% ipython --no-banner

In [1]: import numpy as np

In [2]: from numpy import linalg as LA

In [3]: np.set_printoptions(suppress=True, linewidth=100)

In [4]: W0 = np.load("w.npy")

In [5]: W0.round(2)
Out[5]: 
array([[ 2.16, -0.51, -1.31,  1.3 ,  0.82],
       [ 1.21,  2.16, -0.06, -0.16, -1.68],
       [ 0.  , -0.29,  1.9 ,  2.21, -0.64],
       [-0.81,  2.  , -0.06,  0.87,  1.9 ],
       [-1.48, -0.07, -1.91,  1.28, -1.22]])

In [6]: rng = np.random.default_rng(166)

In [7]: z = rng.permutation(5)

In [8]: z
Out[8]: array([0, 1, 4, 3, 2])

In [9]: A2 = W0[z][:, z]

In [10]: np.round(np.diag(A2), 2)
Out[10]: array([ 2.16,  2.16, -1.22,  0.87,  1.9 ])

In [11]: np.round(np.sort(np.abs(LA.eigvals(A2))), 2)
Out[11]: array([3., 3., 3., 3., 3.])

In [12]: round(LA.det(A2), 2), round(float(LA.det(W0[z])), 2)
Out[12]: (np.float64(-243.0), 243.0)

In [13]: A2 = W0 + rng.integers(-2, 3, (5, 3)) @ rng.integers(-2, 3, (3, 5))

In [14]: A2.round(2)
Out[14]: 
array([[ 7.16, -6.51, -3.31,  1.3 , -1.18],
       [ 0.21,  5.16,  2.94, -2.16, -2.68],
       [-2.  ,  5.71,  7.9 , -1.79, -2.64],
       [-7.81,  9.  , -0.06,  2.87,  5.9 ],
       [-3.48,  7.93,  3.09, -2.72, -4.22]])

In [15]: LA.matrix_rank(A2 - W0, tol=1e-8)
Out[15]: np.int64(3)

In [16]: np.round(LA.svd(A2 - W0, compute_uv=False), 2) + 0
Out[16]: array([17.86, 10.15,  1.68,  0.  ,  0.  ])

In [17]: m1 = np.loadtxt("arr.csv", delimiter=",")

In [18]: m1
Out[18]: 
array([[-8., -6.,  2.],
       [-6., -8., -6.],
       [ 2., -6., -8.]])

In [19]: w, vecs = LA.eigh(m1)

In [20]: vec = np.array([3, 4, 1])

In [21]: np.round(LA.eigvalsh(m1[1:, 1:]), 2)
Out[21]: array([-14.,  -2.])

In [22]: np.round(vecs * np.abs(w) @ vecs.T, 2)
Out[22]: 
array([[ 8.86,  4.92, -1.14],
       [ 4.92,  9.36,  4.92],
       [-1.14,  4.92,  8.86]])

In [23]: np.round(vec @ m1 @ vec / (vec @ vec), 2), np.round(w[0], 2), round(float(w[-1]), 2)
Out[23]: (np.float64(-14.92), np.float64(-15.54), 1.54)

In [24]: m1[3]
---------------------------------------------------------------------------
IndexError                                Traceback (most recent call last)
Cell In[24], line 1
----> 1 m1[3]

IndexError: index 3 is out of bounds for axis 0 with size 3

In [25]: np.abs(m1).max()
Out[25]: np.float64(8.0)

In [26]: m1.sum(axis=0)
Out[26]: array([-12., -20., -12.])

In [27]: np.round(LA.norm(m1), 2)
Out[27]: np.float64(18.55)

In [28]: np.count_nonzero(m1)
Out[28]: np.int64(9)

In [29]: np.round(LA.svd(m1, compute_uv=False), 2)
Out[29]: array([15.54, 10.  ,  1.54])

In [30]: LA.rank(m1)
---------------------------------------------------------------------------
AttributeError                            Traceback (most recent call last)
Cell In[30], line 1
----> 1 LA.rank(m1)

AttributeError: module 'numpy.linalg' has no attribute 'rank'

In [31]: np.zeros(3, 3)
---------------------------------------------------------------------------
TypeError                                 Traceback (most recent call last)
Cell In[31], line 1
----> 1 np.zeros(3, 3)

TypeError: Cannot interpret '3' as a data type

In [32]: def softmax(z):
    ...:     e = np.exp(z - z.max(axis=-1, keepdims=True))
    ...:     return e / e.sum(axis=-1, keepdims=True)
    ...: 

In [33]: np.round(softmax(10 * m1[2]), 2) + 0
Out[33]: array([1., 0., 0.])

In [34]: np.round(softmax(m1).sum(axis=1), 2)
Out[34]: array([1., 1., 1.])

In [35]: att = m1 @ m1.T / np.sqrt(3)

In [36]: np.round(softmax(att)[2] @ m1, 2)
Out[36]: array([ 2., -6., -8.])

In [37]: np.round(softmax(att), 2) + 0
Out[37]: 
array([[1., 0., 0.],
       [0., 1., 0.],
       [0., 0., 1.]])
